In [1]: import numpy as np

In [2]: np.set_printoptions(precision=2, suppress=True, linewidth=160)

In [3]: rnd = lambda a: np.round(a, 2) + 0

In [4]: data = np.loadtxt("a.csv", delimiter=",")

In [5]: data
Out[5]: 
array([[ 3., -4.,  3., -4.],
       [-2.,  4., -2.,  4.],
       [ 3., -4.,  3., -4.],
       [-2.,  4., -2.,  4.]])

In [6]: # row 2 repeats row 0

In [7]: f = np.array([-7, 9])

In [8]: np.correlate(data[1], data[3], "full")
Out[8]: array([ -8.,  20., -24.,  40., -24.,  20.,  -8.])

In [9]: np.cross(data[1, :3], data[3, :3])
Out[9]: array([0., 0., 0.])

In [10]: rnd(np.linalg.det(data[::-1]))
Out[10]: np.float64(0.0)

In [11]: np.einsum("ij,ji->", data, data)
Out[11]: np.float64(164.0)

In [12]: np.einsum("ii->", data)
Out[12]: np.float64(14.0)

In [13]: rnd(np.linalg.eigvals(data))
Out[13]: array([12.74+0.j,  1.26+0.j,  0.  +0.j,  0.  +0.j])

In [14]: rnd(np.linalg.eigvals(data).sum().real)
Out[14]: np.float64(14.0)

In [15]: rnd(np.poly(data))
Out[15]: array([  1., -14.,  16.,   0.,   0.])

In [16]: np.linalg.cond(data) > 100
Out[16]: np.True_

In [17]: np.linalg.matrix_rank(data, rtol=0.1)
Out[17]: np.int64(1)

In [18]: np.linalg.lstsq(data[:-1].T, data[-1])[2]
Out[18]: np.int32(2)

In [19]: try:
    ...:     np.linalg.inv(data)
    ...: except np.linalg.LinAlgError as e:
    ...:     print(repr(e))
    ...: 
LinAlgError('Singular matrix')

In [20]: np.allclose(data[:-1].T @ np.linalg.lstsq(data[:-1].T, data[-1])[0], data[-1])
Out[20]: True

In [21]: K = np.load("w.npy")

In [22]: K
Out[22]: 
array([[ 2.,  0.,  6.,  0.,  0.],
       [ 0., -2.,  0.,  0.,  0.],
       [ 6.,  0.,  7.,  0.,  0.],
       [ 0.,  0.,  0., -2.,  0.],
       [ 0.,  0.,  0.,  0., -2.]])

In [23]: # 4 blocks once reordered

In [24]: x0 = np.array([5, 2, 5, 0, 5])

In [25]: rhs = K @ x0

In [26]: rhs
Out[26]: array([ 40.,  -4.,  65.,   0., -10.])

In [27]: rnd(np.linalg.solve(K, rhs + K[:, 2]))
Out[27]: array([5., 2., 6., 0., 5.])

In [28]: rng = np.random.default_rng(53)

In [29]: labels = rng.permutation(5)

In [30]: M2 = K[:, labels] * rng.choice([-1, 1], 5)

In [31]: M2
Out[31]: 
array([[ 6., -2.,  0.,  0., -0.],
       [ 0., -0.,  0., -2., -0.],
       [ 7., -6.,  0.,  0., -0.],
       [ 0., -0.,  0.,  0.,  2.],
       [ 0., -0., -2.,  0., -0.]])

In [32]: left, _, vt = np.linalg.svd(K.T @ M2)

In [33]: rnd(np.linalg.lstsq(K, M2)[0])
Out[33]: 
array([[ 0., -1.,  0.,  0.,  0.],
       [ 0.,  0.,  0.,  1.,  0.],
       [ 1.,  0.,  0.,  0.,  0.],
       [ 0.,  0.,  0.,  0., -1.],
       [ 0.,  0.,  1.,  0.,  0.]])

In [34]: x0 = np.array([1, -5, -3, 2, -4])

In [35]: h1 = np.maximum(M2 @ x0, 0)

In [36]: h1
Out[36]: array([16.,  0., 37.,  0.,  6.])

In [37]: np.maximum(M2 @ x0, 0) - np.maximum(-M2 @ x0, 0)
Out[37]: array([16., -4., 37., -8.,  6.])

In [38]: np.flatnonzero(h1 > 1e-9)
Out[38]: array([0, 2, 4])

In [39]: rnd(np.tanh(M2 @ x0))
Out[39]: array([ 1., -1.,  1., -1.,  1.])

In [40]: M2 * (h1 > 1e-9)[:, None]
Out[40]: 
array([[ 6., -2.,  0.,  0., -0.],
       [ 0., -0.,  0., -0., -0.],
       [ 7., -6.,  0.,  0., -0.],
       [ 0., -0.,  0.,  0.,  0.],
       [ 0., -0., -2.,  0., -0.]])

In [41]: M2.T @ h1
Out[41]: array([ 355., -254.,  -12.,    0.,    0.])

In [42]: Q, V = np.linalg.qr(K[:, :4])[0], np.linalg.qr(K[:, 4:])[0]

In [43]: s = np.linalg.svd(Q.T @ V, compute_uv=False)

In [44]: rnd(np.linalg.norm(Q @ Q.T - V @ V.T, 2))
Out[44]: np.float64(1.0)

In [45]: s
Out[45]: array([0.])

In [46]: np.degrees(np.arccos(s.clip(0, 1)))
Out[46]: array([90.])

In [47]: m1 = np.array([[1, -1, -1, 1, -1, 1, 1, -1],
    ...:     [1, -1, 1, -1, 1, -1, 1, -1],
    ...:     [1, 1, 1, 1, -1, -1, -1, -1]])

In [48]: x0 = np.array([0, 0, 1, 2, 2, 2, 1, 2])

In [49]: h1 = np.maximum(m1 @ x0, 0)

In [50]: rnd(np.tanh(m1 @ x0))
Out[50]: array([ 0.  , -0.96, -1.  ])

In [51]: h1
Out[51]: array([0, 0, 0])

In [52]: m1.T @ h1
Out[52]: array([0, 0, 0, 0, 0, 0, 0, 0])

In [53]: np.flatnonzero(h1 > 1e-9)
Out[53]: array([], dtype=int64)

In [54]: np.maximum(m1 @ x0, 0) - np.maximum(-m1 @ x0, 0)
Out[54]: array([ 0, -2, -4])

In [55]: rnd(np.linalg.norm(m1, "nuc"))
Out[55]: np.float64(8.49)

In [56]: rnd(np.linalg.norm(m1, 2))
Out[56]: np.float64(2.83)

In [57]: rnd(np.linalg.norm(m1, 1)), rnd(np.linalg.norm(m1, np.inf))
Out[57]: (np.float64(3.0), np.float64(8.0))

In [58]: rnd(np.linalg.norm(m1, axis=1))
Out[58]: array([2.83, 2.83, 2.83])

In [59]: rnd(np.linalg.norm(m1[1] - m1[2]))
Out[59]: np.float64(4.0)

In [60]: m1[1] @ m1[2]
Out[60]: np.int64(0)

In [61]: np.linalg.norm(m1, axis=1).argmax()
Out[61]: np.int64(0)

In [62]: w, V = np.linalg.eigh(K)

In [63]: x0 = np.array([-2, -2, -2, -1, 2])

In [64]: rnd(x0 @ K @ x0 / (x0 @ x0)), w[0], w[-1]
Out[64]: (np.float64(3.88), np.float64(-2.0), np.float64(11.0))

In [65]: rnd(np.linalg.eigvalsh(K[1:, 1:]))
Out[65]: array([-2., -2., -2.,  7.])

In [66]: t = np.radians(120)

In [67]: Rm = np.eye(8)

In [68]: Rm[3, 3] = Rm[5, 5] = np.cos(t)

In [69]: Rm[3, 5], Rm[5, 3] = -np.sin(t), np.sin(t)

In [70]: rnd(Rm)
Out[70]: 
array([[ 1.  ,  0.  ,  0.  ,  0.  ,  0.  ,  0.  ,  0.  ,  0.  ],
       [ 0.  ,  1.  ,  0.  ,  0.  ,  0.  ,  0.  ,  0.  ,  0.  ],
       [ 0.  ,  0.  ,  1.  ,  0.  ,  0.  ,  0.  ,  0.  ,  0.  ],
       [ 0.  ,  0.  ,  0.  , -0.5 ,  0.  , -0.87,  0.  ,  0.  ],
       [ 0.  ,  0.  ,  0.  ,  0.  ,  1.  ,  0.  ,  0.  ,  0.  ],
       [ 0.  ,  0.  ,  0.  ,  0.87,  0.  , -0.5 ,  0.  ,  0.  ],
       [ 0.  ,  0.  ,  0.  ,  0.  ,  0.  ,  0.  ,  1.  ,  0.  ],
       [ 0.  ,  0.  ,  0.  ,  0.  ,  0.  ,  0.  ,  0.  ,  1.  ]])

In [71]: M2 = m1 @ Rm.T

In [72]: rnd(np.abs(M2 - m1).max(axis=0))
Out[72]: array([0.  , 0.  , 0.  , 2.37, 0.  , 2.37, 0.  , 0.  ])

In [73]: rnd(M2)
Out[73]: 
array([[ 1.  , -1.  , -1.  , -1.37, -1.  ,  0.37,  1.  , -1.  ],
       [ 1.  , -1.  ,  1.  ,  1.37,  1.  , -0.37,  1.  , -1.  ],
       [ 1.  ,  1.  ,  1.  ,  0.37, -1.  ,  1.37, -1.  , -1.  ]])

In [74]: feats = np.loadtxt("arr.csv", delimiter=",")

In [75]: feats
Out[75]: 
array([[0., 0., 0., 0., 1.],
       [0., 0., 0., 0., 0.],
       [0., 0., 0., 1., 3.],
       [0., 0., 2., 0., 0.]])

In [76]: np.linalg.matrix_rank(feats, rtol=0.1)
Out[76]: np.int64(2)

In [77]: np.argsort(-np.linalg.norm(feats, axis=0).round(6), kind="stable")[:3]
Out[77]: array([4, 2, 3])

In [78]: M = np.loadtxt("out19.csv", delimiter=",")

In [79]: M
Out[79]: 
array([[ 1.79,  2.16,  3.96],
       [ 2.28,  1.37,  3.83],
       [ 1.79,  1.58,  3.7 ],
       [ 2.36,  2.5 ,  3.86],
       [ 1.97,  2.07,  3.92],
       [ 1.61,  1.4 ,  3.81],
       [ 1.91,  2.3 ,  3.86],
       [ 0.01,  2.16,  1.76],
       [-0.38,  1.77,  2.07],
       [-0.02,  1.61,  2.39],
       [-0.19,  2.06,  1.94],
       [ 0.27,  1.74,  1.93],
       [ 0.26,  2.53,  1.91],
       [ 0.13,  1.96,  2.01]])

In [80]: M2 = np.c_[M[:, :2] @ np.array([[2, 1], [5, 1]]), np.array([2, -2, 2, -1, 0, 1, 0, -2, 0, 1, -2, -1, 0, 2])]

In [81]: rnd(M2)
Out[81]: 
array([[14.38,  3.95,  2.  ],
       [11.41,  3.65, -2.  ],
       [11.48,  3.37,  2.  ],
       [17.22,  4.86, -1.  ],
       [14.29,  4.04,  0.  ],
       [10.22,  3.01,  1.  ],
       [15.32,  4.21,  0.  ],
       [10.82,  2.17, -2.  ],
       [ 8.09,  1.39,  0.  ],
       [ 8.01,  1.59,  1.  ],
       [ 9.92,  1.87, -2.  ],
       [ 9.24,  2.01, -1.  ],
       [13.17,  2.79,  0.  ],
       [10.06,  2.09,  2.  ]])

In [82]: np.linalg.matrix_rank(np.c_[M, M2])
Out[82]: np.int64(4)

In [83]: arr = np.load("x.npy")

In [84]: arr
Out[84]: 
array([[ -3.04,   1.8 ,  -0.28],
       [  1.3 ,   2.4 ,  -2.52],
       [ -3.43,  -0.73,  -0.31],
       [ -5.14,   0.74,   0.5 ],
       [  3.17,  -0.42,  -0.86],
       [ -1.16,  -2.18,  -1.86],
       [ -9.44,  -1.67,  -3.33],
       [  2.71,   0.5 ,  -0.85],
       [  2.45,   0.37,   0.71],
       [ -2.68,   0.41,   0.66],
       [-11.16,   1.27,   0.52],
       [ -7.88,   0.99,  -0.1 ],
       [  1.01,  -5.39,   1.11],
       [ -5.91,   1.6 ,   0.36],
       [ -5.53,   0.2 ,   1.76],
       [  9.54,   2.78,   0.49],
       [ -4.04,  -2.49,   0.62],
       [ -1.52,   1.47,   0.04],
       [ -3.74,   4.3 ,  -1.63],
       [  6.03,  -0.38,   0.09],
       [ -1.58,  -0.55,  -0.48],
       [ -5.81,  -0.87,   1.11],
       [ -0.27,   0.57,  -1.17]])

In [85]: W1 = np.array([[1, 5, 5, 4], [4, 5, 2, 3], [5, 4, 1, 4], [0, 3, 0, 4]])

In [86]: coef = np.array([3, 3, 2, 0])

In [87]: hid = np.maximum(data @ W1 + coef, 0)

In [88]: (hid > 0).astype(int)
Out[88]: 
array([[1, 0, 1, 0],
       [1, 1, 0, 1],
       [1, 0, 1, 0],
       [1, 1, 0, 1]])

In [89]: hid
Out[89]: 
array([[ 5.,  0., 12.,  0.],
       [ 7., 17.,  0., 12.],
       [ 5.,  0., 12.,  0.],
       [ 7., 17.,  0., 12.]])

In [90]: (hid > 0).mean(axis=0)
Out[90]: array([1. , 0.5, 0.5, 0.5])

In [91]: np.linalg.matrix_rank(hid)
Out[91]: np.int64(2)

In [92]: C = np.array([[2, 3, 3], [2, 3, -3], [3, 2, 0], [-2, 1, 3]])

In [93]: W1 @ C
Out[93]: 
array([[19, 32,  0],
       [18, 34,  6],
       [13, 33, 15],
       [-2, 13,  3]])

In [94]: (hid @ C).round(6).argmax(axis=1)
Out[94]: array([0, 1, 0, 1])

In [95]: Xc = (arr - arr.mean(axis=0)) / arr.std(axis=0)

In [96]: Xc.std(axis=0)
Out[96]: array([1., 1., 1.])

In [97]: coef = np.linalg.lstsq(np.delete(Xc, 0, axis=1), Xc[:, 0])[0]

In [98]: np.abs(coef).argmax()
Out[98]: np.int64(0)

In [99]: rnd(1 - np.var(Xc[:, 0] - np.delete(Xc, 0, axis=1) @ coef))
Out[99]: np.float64(0.0)

In [100]: rnd(coef)
Out[100]: array([0.04, 0.02])

In [101]: M2 = data / np.sqrt((data ** 2).mean(axis=1, keepdims=True))

In [102]: rnd(M2[1])
Out[102]: array([-0.63,  1.26, -0.63,  1.26])

In [103]: W0 = np.load("layer17.npy")

In [104]: W0
Out[104]: 
array([[ 1,  2],
       [ 0, -2]])

In [105]: # triangular

In [106]: np.linalg.matrix_power(W0 - np.diag(np.diag(W0)), 2)
Out[106]: 
array([[0, 0],
       [0, 0]])

In [107]: np.prod(np.diag(W0)), rnd(np.linalg.det(W0))
Out[107]: (np.int64(-2), np.float64(-2.0))

In [108]: [int(np.linalg.matrix_rank(np.linalg.matrix_power(W0, p))) for p in range(1, 3)]
Out[108]: [2, 2]

In [109]: rnd(np.sort(np.linalg.eigvals(W0)))
Out[109]: array([-2.,  1.])

In [110]: Q, Rm = np.linalg.qr(W0)

In [111]: Q.T @ Q
Out[111]: 
array([[1., 0.],
       [0., 1.]])

In [112]: abs(Rm[0, 0]), rnd(np.linalg.norm(W0[:, 0]))
Out[112]: (np.float64(1.0), np.float64(1.0))

In [113]: np.trace(Q @ Q.T)
Out[113]: np.float64(2.0)

In [114]: M2 = np.array([[5, 4], [2, 1]])

In [115]: C = np.kron(M2, W0)

In [116]: C
Out[116]: 
array([[  5,  10,   4,   8],
       [  0, -10,   0,  -8],
       [  2,   4,   1,   2],
       [  0,  -4,   0,  -2]])

In [117]: f, r1 = m1[0], m1[1]

In [118]: f @ f
Out[118]: np.int64(8)

In [119]: p = (f @ r1) / (f @ f) * f

In [120]: r1 - p
Out[120]: array([ 1., -1.,  1., -1.,  1., -1.,  1., -1.])

In [121]: np.outer(f, r1)
Out[121]: 
array([[ 1, -1,  1, -1,  1, -1,  1, -1],
       [-1,  1, -1,  1, -1,  1, -1,  1],
       [-1,  1, -1,  1, -1,  1, -1,  1],
       [ 1, -1,  1, -1,  1, -1,  1, -1],
       [-1,  1, -1,  1, -1,  1, -1,  1],
       [ 1, -1,  1, -1,  1, -1,  1, -1],
       [ 1, -1,  1, -1,  1, -1,  1, -1],
       [-1,  1, -1,  1, -1,  1, -1,  1]])

In [122]: def softmax(z):
     ...:     e = np.exp(z - z.max(axis=-1, keepdims=True))
     ...:     return e / e.sum(axis=-1, keepdims=True)
     ...: 

In [123]: rnd(softmax(W0[1] + 5))
Out[123]: array([0.88, 0.12])

In [124]: rnd(softmax(W0).sum(axis=1))
Out[124]: array([1., 1.])

In [125]: rnd(softmax(10 * W0[1]))
Out[125]: array([1., 0.])

In [126]: scores = W0 @ W0.T / np.sqrt(2)

In [127]: rnd(softmax(scores + np.triu(np.full(scores.shape, -np.inf), 1)))
Out[127]: 
array([[1., 0.],
       [0., 1.]])

In [128]: softmax(scores).round(6).argmax(axis=1)
Out[128]: array([0, 1])

In [129]: F = np.load("sample3.npy")

In [130]: F
Out[130]: 
array([[2., 0., 0.],
       [0., 2., 0.],
       [0., 0., 2.]])

In [131]: w, V = np.linalg.eigh(F)

In [132]: V @ np.diag(w) @ V.T
Out[132]: 
array([[2., 0., 0.],
       [0., 2., 0.],
       [0., 0., 2.]])

In [133]: rnd(np.linalg.eigvalsh(F @ F))
Out[133]: array([4., 4., 4.])

In [134]: V.T @ F @ V
Out[134]: 
array([[2., 0., 0.],
       [0., 2., 0.],
       [0., 0., 2.]])
